$ python -q
>>> import numpy as np
>>> from numpy import linalg as LA
>>> np.set_printoptions(suppress=True, linewidth=100)
>>> A = np.loadtxt("layer0.csv", delimiter=",")
>>> A.round(1)
array([[ 0.9, -0.2,  0.2,  0.2,  0.1],
       [-0.2,  0.3,  0.7,  0.6,  0.2],
       [ 0.2,  0.7,  0.3, -0.6, -0.2],
       [ 0.2,  0.6, -0.6,  0.6, -0.2],
       [ 0.1,  0.2, -0.2, -0.2,  0.9]])
>>> # columns are unit length and at right angles
>>> x0 = np.array([1, 0, 0, 3, 0])
>>> 5 - LA.matrix_rank(A - np.eye(5), tol=1e-8)
np.int64(4)
>>> print(np.round(A.T @ (A @ x0), 1) + 0)
[1. 0. 0. 3. 0.]
>>> round(LA.norm(x0), 1), round(float(LA.norm(A @ x0)), 1)
(np.float64(3.2), 3.2)
>>> np.round(LA.det(A), 1)
np.float64(-1.0)
>>> np.round(A - A[0], 1)
array([[ 0. ,  0. ,  0. ,  0. ,  0. ],
       [-1.2,  0.5,  0.5,  0.4,  0.2],
       [-0.7,  0.9,  0.1, -0.7, -0.3],
       [-0.7,  0.8, -0.8,  0.4, -0.3],
       [-0.8,  0.5, -0.5, -0.4,  0.8]])
>>> round(float(np.abs(A).max()), 1)
0.9
>>> print(np.round(LA.svd(A, compute_uv=False), 1))
[1. 1. 1. 1. 1.]
>>> np.unravel_index(np.abs(A).argmax(), A.shape)
(np.int64(0), np.int64(0))
>>> print(round(LA.norm(A), 1))
2.2
>>> np.round(A.sum(axis=0), 1)
array([1.2, 1.6, 0.4, 0.6, 0.8])
>>> np.round(A.mean(axis=0), 1)
array([0.2, 0.3, 0.1, 0.1, 0.2])
>>> f = np.array([2, 0, 4, 1, 3])
>>> out = A + np.outer(f, np.eye(5)[2])
>>> np.round(LA.det(out) / LA.det(A), 1), round(float(1 + LA.solve(A, f)[2]), 1)
(np.float64(1.4), 1.4)
